$ python -q
>>> import numpy as np
>>> np.set_printoptions(precision=2, suppress=True, linewidth=160, floatmode="fixed")
>>> K = np.load("m.npy")
>>> print(K)
[[-1  1  0  1 -1  1  1  0 -2]
 [-1  1  0  1 -1  1  1  0 -2]
 [ 0  2  1  2  0  2  2  1 -1]
 [-3 -1 -2 -1 -3 -1 -1 -2 -4]
 [-1  1  0  1 -1  1  1  0 -2]
 [-2  0 -1  0 -2  0  0 -1 -3]
 [-2  0 -1  0 -2  0  0 -1 -3]
 [-1  1  0  1 -1  1  1  0 -2]
 [ 1  3  2  3  1  3  3  2  0]
 [-2  0 -1  0 -2  0  0 -1 -3]
 [ 1  3  2  3  1  3  3  2  0]
 [-3 -1 -2 -1 -3 -1 -1 -2 -4]
 [-3 -1 -2 -1 -3 -1 -1 -2 -4]
 [-3 -1 -2 -1 -3 -1 -1 -2 -4]]
>>> left, sv, Vh = np.linalg.svd(K)
>>> V = Vh[:(sv > 1e-8).sum()]
>>> rng = np.random.default_rng(835)
>>> x = K[2] + 2 * K[8] + rng.integers(2) * np.eye(9)[7]
>>> print(x)
[ 2.00  8.00  5.00  8.00  2.00  8.00  8.00  6.00 -1.00]
>>> print(np.diag(V.T @ V))
[0.21 0.21 0.11 0.21 0.21 0.21 0.21 0.11 0.51]
>>> print(np.linalg.matrix_rank(np.vstack([K, x])))
3
>>> print(np.round(np.linalg.norm(x - V.T @ V @ x), 2))
0.94
>>> print(V.T @ V)
[[ 0.21  0.01  0.11  0.01  0.21  0.01  0.01  0.11  0.31]
 [ 0.01  0.21  0.11  0.21  0.01  0.21  0.21  0.11 -0.09]
 [ 0.11  0.11  0.11  0.11  0.11  0.11  0.11  0.11  0.11]
 [ 0.01  0.21  0.11  0.21  0.01  0.21  0.21  0.11 -0.09]
 [ 0.21  0.01  0.11  0.01  0.21  0.01  0.01  0.11  0.31]
 [ 0.01  0.21  0.11  0.21  0.01  0.21  0.21  0.11 -0.09]
 [ 0.01  0.21  0.11  0.21  0.01  0.21  0.21  0.11 -0.09]
 [ 0.11  0.11  0.11  0.11  0.11  0.11  0.11  0.11  0.11]
 [ 0.31 -0.09  0.11 -0.09  0.31 -0.09 -0.09  0.11  0.51]]
>>> print(np.allclose(V.T @ V @ x, x))
False
>>> r = np.linalg.matrix_rank(K)
>>> print(r)
2
>>> null = np.linalg.svd(K)[2][r:].T
>>> print([int(np.linalg.matrix_rank(K[:, :j + 1])) for j in range(9)])
[1, 2, 2, 2, 2, 2, 2, 2, 2]
>>> print([int(np.linalg.matrix_rank(np.delete(K, i, axis=0))) for i in range(14)])
[2, 2, 2, 2, 2, 2, 2, 2, 2, 2, 2, 2, 2, 2]
>>> print(np.linalg.matrix_rank(K.T @ K), np.linalg.matrix_rank(K @ K.T))
2 2
>>> f, v = K[1], K[5]
>>> print(f @ v)
10
>>> p = (f @ v) / (f @ f) * f
>>> print(v - p)
[-1.00 -1.00 -1.00 -1.00 -1.00 -1.00 -1.00 -1.00 -1.00]
>>> print((v - p) @ f)
0.0
>>> out = K[0, 0] * K[1:] - np.outer(K[1:, 0], K[0])
>>> print(out)
[[ 0  0  0  0  0  0  0  0  0]
 [ 0 -2 -1 -2  0 -2 -2 -1  1]
 [ 0  4  2  4  0  4  4  2 -2]
 [ 0  0  0  0  0  0  0  0  0]
 [ 0  2  1  2  0  2  2  1 -1]
 [ 0  2  1  2  0  2  2  1 -1]
 [ 0  0  0  0  0  0  0  0  0]
 [ 0 -4 -2 -4  0 -4 -4 -2  2]
 [ 0  2  1  2  0  2  2  1 -1]
 [ 0 -4 -2 -4  0 -4 -4 -2  2]
 [ 0  4  2  4  0  4  4  2 -2]
 [ 0  4  2  4  0  4  4  2 -2]
 [ 0  4  2  4  0  4  4  2 -2]]
>>> print(np.flatnonzero(~out.round(6).any(axis=1)))
[0 3 6]
>>> print(K[:, 0] / K[0, 0])
[ 1.00  1.00 -0.00  3.00  1.00  2.00  2.00  1.00 -1.00  2.00 -1.00  3.00  3.00  3.00]
>>> X = np.load("mat.npy")
>>> print(X)
[[ 1.27  0.79  0.07  0.72 -0.28 -2.08 -1.36]
 [ 0.28  0.86  0.83  0.90  1.70 -1.39 -1.36]
 [-1.22  0.06  0.92  0.21  2.42  0.87  0.01]
 [-1.06 -0.87 -0.31 -0.83 -0.31  2.02  1.46]
 [ 0.17 -0.72 -0.99 -0.81 -2.20  0.85  1.11]
 [ 1.24 -0.05 -0.91 -0.19 -2.40 -0.91 -0.04]
 [ 1.12  0.86  0.26  0.81  0.17 -2.04 -1.44]
 [-0.20  0.71  1.00  0.80  2.22 -0.81 -1.10]
 [-1.47 -0.38  0.56 -0.25  1.73  1.67  0.73]
 [ 0.18  0.83  0.88  0.89  1.83 -1.27 -1.32]
 [-0.23  0.70  1.00  0.79  2.25 -0.77 -1.07]
 [-0.07  0.76  0.96  0.84  2.11 -0.98 -1.18]
 [ 0.54  0.90  0.70  0.92  1.33 -1.64 -1.45]
 [ 1.42  0.22 -0.72  0.08 -2.06 -1.40 -0.47]
 [ 0.11  0.81  0.90  0.88  1.92 -1.19 -1.28]
 [-1.09  0.19  0.99  0.33  2.51  0.60 -0.20]
 [-1.25  0.03  0.90  0.17  2.38  0.95  0.07]
 [ 1.44  0.28 -0.67  0.14 -1.94 -1.51 -0.57]
 [-1.48 -0.51  0.41 -0.39  1.40  1.85  0.93]
 [-1.45 -0.60  0.28 -0.49  1.11  1.96  1.07]
 [-1.47 -0.39  0.55 -0.26  1.71  1.69  0.74]
 [ 1.22  0.82  0.14  0.76 -0.12 -2.07 -1.39]
 [-1.48 -0.49  0.43 -0.37  1.45  1.83  0.90]
 [ 0.76  0.91  0.56  0.90  0.96 -1.83 -1.49]
 [ 0.39  0.88  0.78  0.91  1.56 -1.49 -1.40]
 [ 0.28  0.86  0.83  0.90  1.70 -1.39 -1.36]
 [ 0.27  0.85  0.84  0.90  1.73 -1.37 -1.35]
 [ 1.45  0.30 -0.65  0.16 -1.90 -1.55 -0.60]
 [-0.22 -0.84 -0.86 -0.90 -1.78  1.32  1.34]
 [-0.57  0.55  1.05  0.66  2.47 -0.30 -0.80]
 [ 0.69  0.91  0.61  0.91  1.08 -1.77 -1.48]
 [ 0.93  0.90  0.43  0.87  0.61 -1.95 -1.48]
 [-0.77  0.43  1.05  0.55  2.54  0.03 -0.60]
 [-0.75 -0.91 -0.57 -0.91 -0.97  1.82  1.49]
 [ 0.61  0.90  0.66  0.92  1.22 -1.70 -1.46]
 [-0.46  0.60  1.04  0.71  2.42 -0.45 -0.89]
 [-1.30 -0.78 -0.04 -0.70  0.37  2.07  1.33]
 [-1.47 -0.36  0.59 -0.22  1.78  1.63  0.69]
 [-1.14  0.14  0.96  0.28  2.48  0.70 -0.12]
 [ 0.65 -0.50 -1.05 -0.62 -2.50  0.18  0.73]
 [-1.09 -0.87 -0.29 -0.82 -0.24  2.03  1.45]
 [-1.09 -0.87 -0.28 -0.82 -0.23  2.03  1.45]
 [-1.09  0.19  0.99  0.33  2.51  0.59 -0.20]
 [-1.15  0.13  0.96  0.27  2.47  0.72 -0.10]
 [-1.48 -0.45  0.49 -0.32  1.57  1.77  0.83]
 [-1.44 -0.63  0.24 -0.52  1.02  1.98  1.11]
 [-0.91  0.33  1.03  0.47  2.55  0.26 -0.44]
 [-0.95  0.30  1.03  0.44  2.55  0.34 -0.38]
 [-1.20 -0.83 -0.16 -0.77  0.07  2.07  1.40]]
>>> print(round(float(np.linalg.norm(X[3] - X[15])), 2))
4.12
>>> print(round(np.linalg.norm(X, "nuc"), 2))
29.69
>>> print(round(float(np.linalg.norm(X) ** 2 / np.linalg.norm(X, 2) ** 2), 2))
1.9
>>> print(np.linalg.norm(X, axis=1))
[3.00 3.00 3.00 3.00 3.00 3.00 3.00 3.00 3.00 3.00 3.00 3.00 3.00 3.00 3.00 3.00 3.00 3.00 3.00 3.00 3.00 3.00 3.00 3.00 3.00 3.00 3.00 3.00 3.00 3.00 3.00
 3.00 3.00 3.00 3.00 3.00 3.00 3.00 3.00 3.00 3.00 3.00 3.00 3.00 3.00 3.00 3.00 3.00 3.00]
>>> W0 = np.load("arr.npy")
>>> print(W0)
[[ 0  0  0  0  0  0]
 [ 0 -3  0  0  3  3]
 [ 0  2  0 -2  0  0]
 [ 0  0  0  0  0 -2]
 [ 0  2  0  0  0  0]
 [ 0  0  0  0  2 -2]
 [-3  0  2  0  0  0]
 [-1  0  0  0  0  2]
 [ 0  0  0  0  0  0]
 [ 0  0  0  0  3  0]
 [ 0  0  0  0  0 -3]]
>>> print(W0.reshape(-1, 2))
[[ 0  0]
 [ 0  0]
 [ 0  0]
 [ 0 -3]
 [ 0  0]
 [ 3  3]
 [ 0  2]
 [ 0 -2]
 [ 0  0]
 [ 0  0]
 [ 0  0]
 [ 0 -2]
 [ 0  2]
 [ 0  0]
 [ 0  0]
 [ 0  0]
 [ 0  0]
 [ 2 -2]
 [-3  0]
 [ 2  0]
 [ 0  0]
 [-1  0]
 [ 0  0]
 [ 0  2]
 [ 0  0]
 [ 0  0]
 [ 0  0]
 [ 0  0]
 [ 0  0]
 [ 3  0]
 [ 0  0]
 [ 0  0]
 [ 0 -3]]
>>> W0.reshape(11, 7)
Traceback (most recent call last):
  File "<python-input-38>", line 1, in <module>
    W0.reshape(11, 7)
    ~~~~~~~~~~^^^^^^^
ValueError: cannot reshape array of size 66 into shape (11,7)
>>> print(W0.reshape(2, -1))
[[ 0  0  0  0  0  0  0 -3  0  0  3  3  0  2  0 -2  0  0  0  0  0  0  0 -2  0  2  0  0  0  0  0  0  0]
 [ 0  2 -2 -3  0  2  0  0  0 -1  0  0  0  0  2  0  0  0  0  0  0  0  0  0  0  3  0  0  0  0  0  0 -3]]
>>> blk = W0.reshape(11, 2, -1)
>>> print(np.einsum("ihd,jhd->hij", blk, blk).shape)
(2, 11, 11)
>>> x = np.array([1, 3, 2, 2, 1, 1])
>>> target = W0 @ x
>>> print(np.linalg.lstsq(W0, target)[0])
[1.00 3.00 2.00 2.00 1.00 1.00]
>>> try:
...     np.linalg.solve(W0, target)
... except np.linalg.LinAlgError as e:
...     print(e)
... 
Last 2 dimensions of the array must be square
>>> print(target)
[ 0 -3  2 -2  6  0  1  1  0  3 -3]
>>> target = target + 0.05 * rng.normal(size=11)
>>> print(target)
[-0.03 -3.04  1.98 -2.09  5.90 -0.02  1.01  1.06  0.07  3.01 -2.96]
>>> b, *_ = np.linalg.lstsq(W0, target)
>>> print([round(float(np.linalg.norm(np.linalg.solve(W0.T @ W0 + lam * np.eye(6), W0.T @ target))), 2) for lam in (0, 1, 10, 100)])
[4.4, 2.89, 1.23, 0.23]
>>> print(round(float(np.linalg.norm(target - W0 @ b)), 2))
0.16
>>> print(b.round())
[1.00 3.00 2.00 2.00 1.00 1.00]
>>> hat = W0 @ np.linalg.solve(W0.T @ W0, W0.T)
>>> print(hat.round(2) + 0)
[[ 0.00  0.00  0.00  0.00  0.00  0.00  0.00  0.00  0.00  0.00  0.00]
 [ 0.00  0.80  0.00 -0.10 -0.30  0.02  0.00  0.00  0.00  0.19 -0.15]
 [ 0.00  0.00  1.00  0.00  0.00  0.00  0.00  0.00  0.00  0.00  0.00]
 [ 0.00 -0.10  0.00  0.20 -0.15  0.19  0.00  0.00  0.00 -0.02  0.30]
 [ 0.00 -0.30  0.00 -0.15  0.54  0.04  0.00  0.00  0.00  0.28 -0.23]
 [ 0.00  0.02  0.00  0.19  0.04  0.43  0.00  0.00  0.00  0.36  0.28]
 [ 0.00  0.00  0.00  0.00  0.00  0.00  1.00  0.00  0.00  0.00  0.00]
 [ 0.00  0.00  0.00  0.00  0.00  0.00  0.00  1.00  0.00  0.00  0.00]
 [ 0.00  0.00  0.00  0.00  0.00  0.00  0.00  0.00  0.00  0.00  0.00]
 [ 0.00  0.19  0.00 -0.02  0.28  0.36  0.00  0.00  0.00  0.57 -0.04]
 [ 0.00 -0.15  0.00  0.30 -0.23  0.28  0.00  0.00  0.00 -0.04  0.46]]
>>> print(np.round(np.linalg.eigvalsh(hat), 2) + 0)
[0.00 0.00 0.00 0.00 0.00 1.00 1.00 1.00 1.00 1.00 1.00]
>>> print(np.allclose(hat @ hat, hat))
True
>>> print(round(np.trace(hat), 2))
6.0
>>> left, sv, Vh = np.linalg.svd(W0, full_matrices=False)
>>> print(np.round(left.T @ W0 @ Vh.T, 2) + 0)
[[6.27 0.00 0.00 0.00 0.00 0.00]
 [0.00 4.58 0.00 0.00 0.00 0.00]
 [0.00 0.00 3.68 0.00 0.00 0.00]
 [0.00 0.00 0.00 3.27 0.00 0.00]
 [0.00 0.00 0.00 0.00 1.49 0.00]
 [0.00 0.00 0.00 0.00 0.00 0.49]]
>>> print(np.allclose(left * sv @ Vh, W0))
True
>>> print(sv)
[6.27 4.58 3.68 3.27 1.49 0.49]
>>> print(np.cumsum(sv ** 2) / np.sum(sv ** 2))
[0.45 0.69 0.85 0.97 1.00 1.00]
>>> data = np.loadtxt("layer4.csv", delimiter=",")
>>> print(data)
[[-0.09  0.35 -0.13  0.18  0.57]
 [-0.55 -0.05 -0.50 -0.02  0.17]
 [-0.26 -0.13 -0.40  0.28 -0.09]
 [ 0.34 -0.22 -0.37 -0.07 -0.16]
 [-0.34  0.22 -0.17 -0.36 -0.65]
 [-0.38 -0.55  0.17 -0.01  0.14]
 [ 0.26 -0.11 -0.04 -0.38  0.03]
 [ 0.38 -0.37 -0.45  0.26 -0.06]
 [-0.17 -0.45  0.40  0.28 -0.18]
 [ 0.00  0.31  0.11  0.55 -0.32]
 [-0.04 -0.10  0.07 -0.41  0.17]]
>>> Ac = data - data.mean(axis=0)
>>> left, sv, Vh = np.linalg.svd(Ac, full_matrices=False)
>>> print(np.round(Ac.mean(axis=0), 2) + 0)
[0.00 0.00 0.00 0.00 0.00]
>>> print(np.searchsorted(np.cumsum(sv ** 2) / (sv ** 2).sum(), 0.9) + 1)
5
>>> print((np.sign(left[:, 0]) == np.sign(left[0, 0])).astype(int))
[1 1 0 1 1 0 1 0 0 0 1]
>>> print(np.round(data @ data.T, 2) + 0)
[[ 0.51  0.19  0.03 -0.16 -0.31 -0.11 -0.11 -0.09 -0.25  0.01 -0.01]
 [ 0.19  0.59  0.32 -0.02  0.16  0.18 -0.10  0.02 -0.12 -0.13  0.03]
 [ 0.03  0.32  0.32  0.08  0.08  0.09 -0.15  0.21  0.04  0.10 -0.13]
 [-0.16 -0.02  0.08  0.33  0.02 -0.09  0.15  0.37 -0.10 -0.10 -0.02]
 [-0.31  0.16  0.08  0.02  0.75 -0.11  0.01 -0.19 -0.10  0.06  0.02]
 [-0.11  0.18  0.09 -0.09 -0.11  0.50 -0.03 -0.03  0.35 -0.20  0.11]
 [-0.11 -0.10 -0.15  0.15  0.01 -0.03  0.23  0.05 -0.12 -0.26  0.16]
 [-0.09  0.02  0.21  0.37 -0.19 -0.03  0.05  0.56  0.00  0.00 -0.13]
 [-0.25 -0.12  0.04 -0.10 -0.10  0.35 -0.12  0.00  0.50  0.11 -0.07]
 [ 0.01 -0.13  0.10 -0.10  0.06 -0.20 -0.26  0.00  0.11  0.50 -0.30]
 [-0.01  0.03 -0.13 -0.02  0.02  0.11  0.16 -0.13 -0.07 -0.30  0.21]]
>>> print(np.linalg.svd(data, compute_uv=False))
[1.00 1.00 1.00 1.00 1.00]
>>> print(np.round(data.T @ data, 2) + 0)
[[1.00 0.00 0.00 0.00 0.00]
 [0.00 1.00 0.00 0.00 0.00]
 [0.00 0.00 1.00 0.00 0.00]
 [0.00 0.00 0.00 1.00 0.00]
 [0.00 0.00 0.00 0.00 1.00]]
>>> print(np.linalg.pinv(data))
[[-0.09 -0.55 -0.26  0.34 -0.34 -0.38  0.26  0.38 -0.17  0.00 -0.04]
 [ 0.35 -0.05 -0.13 -0.22  0.22 -0.55 -0.11 -0.37 -0.45  0.31 -0.10]
 [-0.13 -0.50 -0.40 -0.37 -0.17  0.17 -0.04 -0.45  0.40  0.11  0.07]
 [ 0.18 -0.02  0.28 -0.07 -0.36 -0.01 -0.38  0.26  0.28  0.55 -0.41]
 [ 0.57  0.17 -0.09 -0.16 -0.65  0.14  0.03 -0.06 -0.18 -0.32  0.17]]
>>> idx = data[:, 4] > np.median(data[:, 4])
>>> f = data[idx].mean(axis=0) - data[~idx].mean(axis=0)
>>> print(idx.astype(int))
[1 1 0 0 0 1 1 0 0 0 1]
>>> Ac = data - data.mean(axis=0)
>>> V = np.linalg.svd(Ac)[2][:1]
>>> out = Ac - Ac @ V.T @ V
>>> print(np.round(np.linalg.norm(out) / np.linalg.norm(Ac), 2))
0.89
>>> print(out.std(axis=0))
[0.29 0.28 0.25 0.15 0.29]
>>> np.linalg.rank(data)
Traceback (most recent call last):
  File "<python-input-82>", line 1, in <module>
    np.linalg.rank(data)
    ^^^^^^^^^^^^^^
AttributeError: module 'numpy.linalg' has no attribute 'rank'
>>> print(np.linalg.svd(data, compute_uv=False))
[1.00 1.00 1.00 1.00 1.00]
>>> print(np.diff(data, axis=0))
[[-0.47 -0.40 -0.37 -0.20 -0.40]
 [ 0.30 -0.08  0.10  0.30 -0.26]
 [ 0.60 -0.09  0.02 -0.35 -0.07]
 [-0.68  0.45  0.20 -0.29 -0.50]
 [-0.04 -0.78  0.34  0.34  0.80]
 [ 0.64  0.44 -0.20 -0.37 -0.11]
 [ 0.13 -0.26 -0.42  0.64 -0.09]
 [-0.55 -0.08  0.85  0.02 -0.12]
 [ 0.17  0.76 -0.29  0.27 -0.14]
 [-0.04 -0.40 -0.04 -0.96  0.49]]
>>> print(data.sum(axis=1))
[ 0.89 -0.95 -0.59 -0.49 -1.30 -0.64 -0.24 -0.24 -0.12  0.64 -0.31]
>>> print(np.unravel_index(np.abs(data).argmax(), data.shape))
(np.int64(4), np.int64(4))
>>> print(np.round(np.abs(data).max(), 2))
0.65
>>> data[:, 5]
Traceback (most recent call last):
  File "<python-input-88>", line 1, in <module>
    data[:, 5]
    ~~~~^^^^^^
IndexError: index 5 is out of bounds for axis 1 with size 5
>>> print(data.shape)
(11, 5)
>>> print(data.mean(axis=0))
[-0.08 -0.10 -0.12  0.02 -0.03]
>>> data[11]
Traceback (most recent call last):
  File "<python-input-91>", line 1, in <module>
    data[11]
    ~~~~^^^^
IndexError: index 11 is out of bounds for axis 0 with size 11
>>> print(np.linalg.matrix_rank(data))
5
>>> theta = np.sort(rng.uniform(-2, 2, 46))
>>> m1 = np.c_[theta, theta ** 2, theta ** 3] @ np.array([[4, 2, 0, -1, -3, 3, 3, -4, -3, -5, 5, -5, -1, -1, 1],
...     [5, -1, 3, 2, 1, 0, -5, -4, 5, -1, -3, 5, 1, 3, -5],
...     [-1, 3, 1, -3, 4, -2, -4, 1, 1, 5, -1, -2, 2, 4, -3]])
>>> print(m1.round(2) + 0)
[[ 18.52 -29.79   3.99  31.63 -19.86   8.90   4.71 -14.74  17.40 -30.91 -13.72  43.41  -9.01 -16.17   1.23]
 [ 17.83 -28.76   3.98  30.53 -18.87   8.40   4.12 -14.14  17.11 -29.48 -13.58  42.19  -8.55 -15.33   0.88]
 [ 15.60 -25.46   3.92  26.99 -15.74   6.80   2.32 -12.24  16.13 -24.94 -13.08  38.24  -7.11 -12.69  -0.17]
 [ 10.20 -17.62   3.55  18.55  -8.66   3.21  -1.39  -7.69  13.33 -14.49 -11.48  28.44  -3.86  -6.80  -2.20]
 [  9.42 -16.51   3.47  17.35  -7.70   2.73  -1.83  -7.04  12.87 -13.06 -11.19  26.99  -3.43  -6.02  -2.42]
 [  5.46 -10.90   2.88  11.29  -3.21   0.50  -3.56  -3.77  10.16  -6.19  -9.38  19.37  -1.41  -2.43  -3.16]
 [  4.37  -9.37   2.65   9.64  -2.11  -0.03  -3.84  -2.89   9.28  -4.46  -8.75  17.17  -0.92  -1.58  -3.21]
 [  3.08  -7.55   2.33   7.67  -0.90  -0.60  -4.02  -1.85   8.12  -2.51  -7.87  14.43  -0.39  -0.66  -3.17]
 [  1.02  -4.55   1.63   4.44   0.70  -1.28  -3.78  -0.25   5.81   0.24  -6.02   9.59   0.30   0.49  -2.70]
 [  0.56  -3.86   1.43   3.70   0.97  -1.37  -3.58   0.09   5.17   0.75  -5.48   8.37   0.41   0.66  -2.49]
 [  0.52  -3.78   1.41   3.62   0.99  -1.38  -3.55   0.12   5.10   0.80  -5.41   8.24   0.42   0.67  -2.47]
 [  0.41  -3.61   1.36   3.44   1.04  -1.39  -3.49   0.20   4.93   0.91  -5.27   7.93   0.44   0.70  -2.41]
 [  0.40  -3.60   1.35   3.43   1.05  -1.39  -3.49   0.21   4.91   0.92  -5.26   7.90   0.44   0.71  -2.40]
 [  0.25  -3.35   1.27   3.17   1.12  -1.41  -3.39   0.32   4.66   1.06  -5.04   7.45   0.47   0.75  -2.31]
 [ -0.06  -2.82   1.09   2.61   1.24  -1.41  -3.13   0.53   4.10   1.34  -4.53   6.45   0.51   0.81  -2.08]
 [ -0.66  -1.51   0.58   1.26   1.23  -1.21  -2.14   0.89   2.46   1.62  -2.96   3.75   0.49   0.73  -1.29]
 [ -0.73  -0.79   0.25   0.58   0.89  -0.86  -1.26   0.82   1.35   1.29  -1.77   2.04   0.34   0.47  -0.68]
 [ -0.63  -0.53   0.14   0.36   0.68  -0.65  -0.88   0.68   0.91   1.01  -1.26   1.39   0.25   0.33  -0.44]
 [ -0.58  -0.44   0.10   0.29   0.59  -0.56  -0.73   0.61   0.76   0.89  -1.07   1.16   0.22   0.27  -0.36]
 [  0.15   0.07   0.00  -0.03  -0.11   0.11   0.10  -0.15  -0.10  -0.18   0.18  -0.17  -0.03  -0.03   0.03]
 [  0.30   0.14   0.01  -0.06  -0.20   0.21   0.18  -0.30  -0.18  -0.35   0.33  -0.33  -0.06  -0.05   0.04]
 [  0.84   0.33   0.10  -0.13  -0.47   0.51   0.35  -0.81  -0.36  -0.87   0.77  -0.73  -0.13  -0.06   0.01]
 [  1.14   0.43   0.16  -0.16  -0.58   0.65   0.38  -1.09  -0.41  -1.12   0.96  -0.89  -0.15  -0.03  -0.06]
 [  1.56   0.57   0.28  -0.20  -0.69   0.82   0.35  -1.47  -0.43  -1.41   1.17  -1.08  -0.16   0.06  -0.20]
 [  1.96   0.70   0.41  -0.23  -0.75   0.96   0.27  -1.84  -0.40  -1.65   1.34  -1.22  -0.14   0.18  -0.38]
 [  2.07   0.74   0.45  -0.24  -0.77   1.00   0.24  -1.94  -0.38  -1.71   1.37  -1.25  -0.14   0.23  -0.44]
 [  2.22   0.79   0.50  -0.26  -0.78   1.04   0.19  -2.07  -0.36  -1.79   1.42  -1.30  -0.12   0.29  -0.53]
 [  3.17   1.14   0.90  -0.38  -0.74   1.26  -0.28  -2.91  -0.11  -2.14   1.63  -1.51   0.01   0.78  -1.16]
 [  3.41   1.24   1.01  -0.42  -0.71   1.30  -0.44  -3.13  -0.02  -2.19   1.66  -1.55   0.06   0.93  -1.35]
 [  3.68   1.35   1.14  -0.47  -0.65   1.33  -0.62  -3.36   0.08  -2.24   1.69  -1.59   0.12   1.11  -1.57]
 [  3.84   1.43   1.22  -0.50  -0.61   1.35  -0.75  -3.50   0.15  -2.27   1.70  -1.61   0.16   1.24  -1.72]
 [  4.24   1.61   1.44  -0.58  -0.50   1.39  -1.09  -3.85   0.34  -2.30   1.71  -1.66   0.26   1.55  -2.10]
 [  4.57   1.77   1.62  -0.66  -0.38   1.41  -1.38  -4.13   0.51  -2.30   1.70  -1.70   0.36   1.83  -2.42]
 [  7.17   3.36   3.35  -1.58   1.23   1.20  -4.64  -6.32   2.28  -1.53   1.27  -1.93   1.50   4.78  -5.70]
 [  7.61   3.69   3.69  -1.80   1.63   1.10  -5.35  -6.68   2.66  -1.27   1.13  -1.97   1.76   5.42  -6.38]
 [  9.83   5.68   5.62  -3.17   4.14   0.35  -9.54  -8.48   4.84   0.69   0.19  -2.20   3.33   9.17 -10.30]
 [ 10.63   6.53   6.40  -3.79   5.27  -0.03 -11.32  -9.11   5.74   1.64  -0.25  -2.31   4.01  10.76 -11.92]
 [ 13.87  10.87  10.12  -7.12  11.24  -2.25 -20.23 -11.62  10.12   7.11  -2.62  -3.00   7.49  18.74 -19.86]
 [ 15.53  13.70  12.39  -9.40  15.25  -3.83 -25.94 -12.86  12.83  11.00  -4.21  -3.55   9.78  23.86 -24.84]
 [ 15.83  14.26  12.82  -9.85  16.03  -4.15 -27.04 -13.08  13.34  11.77  -4.52  -3.66  10.22  24.85 -25.79]
 [ 16.03  14.64  13.12 -10.16  16.58  -4.37 -27.80 -13.22  13.70  12.32  -4.74  -3.75  10.53  25.54 -26.45]
 [ 17.22  17.08  14.97 -12.17  20.06  -5.80 -32.61 -14.08  15.94  15.80  -6.12  -4.29  12.49  29.88 -30.60]
 [ 17.77  18.31  15.89 -13.19  21.81  -6.53 -35.01 -14.47  17.04  17.58  -6.81  -4.57  13.46  32.04 -32.65]
 [ 18.94  21.14  17.96 -15.57  25.89  -8.25 -40.51 -15.28  19.54  21.74  -8.40  -5.26  15.73  37.02 -37.35]
 [ 19.57  22.81  19.16 -16.99  28.29  -9.27 -43.72 -15.71  20.98  24.22  -9.34  -5.69  17.06  39.93 -40.07]
 [ 19.97  23.91  19.94 -17.93  29.87  -9.95 -45.83 -15.98  21.93  25.87  -9.95  -5.98  17.93  41.85 -41.86]]
>>> Ac = m1 - m1.mean(axis=1)
Traceback (most recent call last):
  File "<python-input-96>", line 1, in <module>
    Ac = m1 - m1.mean(axis=1)
         ~~~^~~~~~~~~~~~~~~~~
ValueError: operands could not be broadcast together with shapes (46,15) (46,) 
>>> Ac = m1 - m1.mean(axis=0)
>>> left, sv, Vh = np.linalg.svd(Ac, full_matrices=False)
>>> print(round((sv ** 2).sum() ** 2 / (sv ** 4).sum(), 2))
1.54
>>> print(Vh[0] * np.sign(Vh[0, np.abs(Vh[0]).argmax()]))
[ 0.10  0.34  0.15 -0.29  0.32 -0.10 -0.38 -0.09  0.09  0.32  0.01 -0.27  0.18  0.41 -0.34]
>>> print(np.abs(left[:, 0]).argmax())
45
>>> print(np.linalg.matrix_rank(Ac))
3
>>> print(np.round(Ac.mean(axis=0), 2) + 0)
[0.00 0.00 0.00 0.00 0.00 0.00 0.00 0.00 0.00 0.00 0.00 0.00 0.00 0.00 0.00]
